>>> import numpy as np
>>> np.set_printoptions(suppress=True, linewidth=100)
>>> arr = np.load("data.npy")
>>> arr
array([[1, 6, 5, 2, 9, 9, 5, 2, 4, 0, 4, 5],
       [5, 1, 6, 5, 2, 9, 9, 5, 2, 4, 0, 4],
       [4, 5, 1, 6, 5, 2, 9, 9, 5, 2, 4, 0],
       [0, 4, 5, 1, 6, 5, 2, 9, 9, 5, 2, 4],
       [4, 0, 4, 5, 1, 6, 5, 2, 9, 9, 5, 2],
       [2, 4, 0, 4, 5, 1, 6, 5, 2, 9, 9, 5],
       [5, 2, 4, 0, 4, 5, 1, 6, 5, 2, 9, 9],
       [9, 5, 2, 4, 0, 4, 5, 1, 6, 5, 2, 9],
       [9, 9, 5, 2, 4, 0, 4, 5, 1, 6, 5, 2],
       [2, 9, 9, 5, 2, 4, 0, 4, 5, 1, 6, 5],
       [5, 2, 9, 9, 5, 2, 4, 0, 4, 5, 1, 6],
       [6, 5, 2, 9, 9, 5, 2, 4, 0, 4, 5, 1]])
>>> rng = np.random.default_rng(9773)
>>> z = rng.permutation(12)
>>> M2 = arr[:, z] * rng.choice([-1, 1], 12)
>>> M2
array([[ 6,  4, -9, -5,  5, -2,  0, -4, -9, -2, -5,  1],
       [ 1,  0, -2, -4,  6, -5, -4, -2, -9, -5, -9,  5],
       [ 5,  4, -5,  0,  1, -6, -2, -5, -2, -9, -9,  4],
       [ 4,  2, -6, -4,  5, -1, -5, -9, -5, -9, -2,  0],
       [ 0,  5, -1, -2,  4, -5, -9, -9, -6, -2, -5,  4],
       [ 4,  9, -5, -5,  0, -4, -9, -2, -1, -5, -6,  2],
       [ 2,  9, -4, -9,  4,  0, -2, -5, -5, -6, -1,  5],
       [ 5,  2,  0, -9,  2, -4, -5, -6, -4, -1, -5,  9],
       [ 9,  5, -4, -2,  5, -2, -6, -1,  0, -5, -4,  9],
       [ 9,  6, -2, -5,  9, -5, -1, -5, -4, -4,  0,  2],
       [ 2,  1, -5, -6,  9, -9, -5, -4, -2,  0, -4,  5],
       [ 5,  5, -9, -1,  2, -9, -4,  0, -5, -4, -2,  6]])
>>> U, _, vt = np.linalg.svd(arr.T @ M2)
>>> np.round(U @ vt, 2) + 0
array([[ 0.,  0.,  0.,  0.,  0.,  0.,  0.,  0.,  0.,  0.,  0.,  1.],
       [ 1.,  0.,  0.,  0.,  0.,  0.,  0.,  0.,  0.,  0.,  0.,  0.],
       [ 0.,  0.,  0.,  0.,  1.,  0.,  0.,  0.,  0.,  0.,  0.,  0.],
       [ 0.,  0.,  0.,  0.,  0., -1.,  0.,  0.,  0.,  0.,  0.,  0.],
       [ 0.,  0., -1.,  0.,  0.,  0.,  0.,  0.,  0.,  0.,  0.,  0.],
       [ 0.,  0.,  0.,  0.,  0.,  0.,  0.,  0., -1.,  0.,  0.,  0.],
       [ 0.,  0.,  0.,  0.,  0.,  0.,  0.,  0.,  0.,  0., -1.,  0.],
       [ 0.,  0.,  0.,  0.,  0.,  0.,  0.,  0.,  0., -1.,  0.,  0.],
       [ 0.,  0.,  0.,  0.,  0.,  0.,  0., -1.,  0.,  0.,  0.,  0.],
       [ 0.,  0.,  0.,  0.,  0.,  0., -1.,  0.,  0.,  0.,  0.,  0.],
       [ 0.,  1.,  0.,  0.,  0.,  0.,  0.,  0.,  0.,  0.,  0.,  0.],
       [ 0.,  0.,  0., -1.,  0.,  0.,  0.,  0.,  0.,  0.,  0.,  0.]])
>>> np.round(np.linalg.lstsq(arr, M2)[0], 2) + 0
array([[ 0.,  0.,  0.,  0.,  0.,  0.,  0.,  0.,  0.,  0.,  0.,  1.],
       [ 1.,  0.,  0.,  0.,  0.,  0.,  0.,  0.,  0.,  0.,  0.,  0.],
       [ 0.,  0.,  0.,  0.,  1.,  0.,  0.,  0.,  0.,  0.,  0.,  0.],
       [ 0.,  0.,  0.,  0.,  0., -1.,  0.,  0.,  0.,  0.,  0.,  0.],
       [ 0.,  0., -1.,  0.,  0.,  0.,  0.,  0.,  0.,  0.,  0.,  0.],
       [ 0.,  0.,  0.,  0.,  0.,  0.,  0.,  0., -1.,  0.,  0.,  0.],
       [ 0.,  0.,  0.,  0.,  0.,  0.,  0.,  0.,  0.,  0., -1.,  0.],
       [ 0.,  0.,  0.,  0.,  0.,  0.,  0.,  0.,  0., -1.,  0.,  0.],
       [ 0.,  0.,  0.,  0.,  0.,  0.,  0., -1.,  0.,  0.,  0.,  0.],
       [ 0.,  0.,  0.,  0.,  0.,  0., -1.,  0.,  0.,  0.,  0.,  0.],
       [ 0.,  1.,  0.,  0.,  0.,  0.,  0.,  0.,  0.,  0.,  0.,  0.],
       [ 0.,  0.,  0., -1.,  0.,  0.,  0.,  0.,  0.,  0.,  0.,  0.]])
>>> M2.reshape(-1, 2)
array([[ 6,  4],
       [-9, -5],
       [ 5, -2],
       [ 0, -4],
       [-9, -2],
       [-5,  1],
       [ 1,  0],
       [-2, -4],
       [ 6, -5],
       [-4, -2],
       [-9, -5],
       [-9,  5],
       [ 5,  4],
       [-5,  0],
       [ 1, -6],
       [-2, -5],
       [-2, -9],
       [-9,  4],
       [ 4,  2],
       [-6, -4],
       [ 5, -1],
       [-5, -9],
       [-5, -9],
       [-2,  0],
       [ 0,  5],
       [-1, -2],
       [ 4, -5],
       [-9, -9],
       [-6, -2],
       [-5,  4],
       [ 4,  9],
       [-5, -5],
       [ 0, -4],
       [-9, -2],
       [-1, -5],
       [-6,  2],
       [ 2,  9],
       [-4, -9],
       [ 4,  0],
       [-2, -5],
       [-5, -6],
       [-1,  5],
       [ 5,  2],
       [ 0, -9],
       [ 2, -4],
       [-5, -6],
       [-4, -1],
       [-5,  9],
       [ 9,  5],
       [-4, -2],
       [ 5, -2],
       [-6, -1],
       [ 0, -5],
       [-4,  9],
       [ 9,  6],
       [-2, -5],
       [ 9, -5],
       [-1, -5],
       [-4, -4],
       [ 0,  2],
       [ 2,  1],
       [-5, -6],
       [ 9, -9],
       [-5, -4],
       [-2,  0],
       [-4,  5],
       [ 5,  5],
       [-9, -1],
       [ 2, -9],
       [-4,  0],
       [-5, -4],
       [-2,  6]])
>>> T = M2.reshape(12, 2, -1)
>>> np.einsum("ihd,jhd->hij", T, T).shape
(2, 12, 12)
>>> T[:, 0]
array([[ 6,  4, -9, -5,  5, -2],
       [ 1,  0, -2, -4,  6, -5],
       [ 5,  4, -5,  0,  1, -6],
       [ 4,  2, -6, -4,  5, -1],
       [ 0,  5, -1, -2,  4, -5],
       [ 4,  9, -5, -5,  0, -4],
       [ 2,  9, -4, -9,  4,  0],
       [ 5,  2,  0, -9,  2, -4],
       [ 9,  5, -4, -2,  5, -2],
       [ 9,  6, -2, -5,  9, -5],
       [ 2,  1, -5, -6,  9, -9],
       [ 5,  5, -9, -1,  2, -9]])
>>> np.einsum("ihd,ihd->ih", T, T)
array([[187, 127],
       [ 82, 232],
       [103, 211],
       [ 98, 216],
       [ 71, 243],
       [163, 151],
       [198, 116],
       [130, 184],
       [155, 159],
       [252,  62],
       [228,  86],
       [217,  97]])
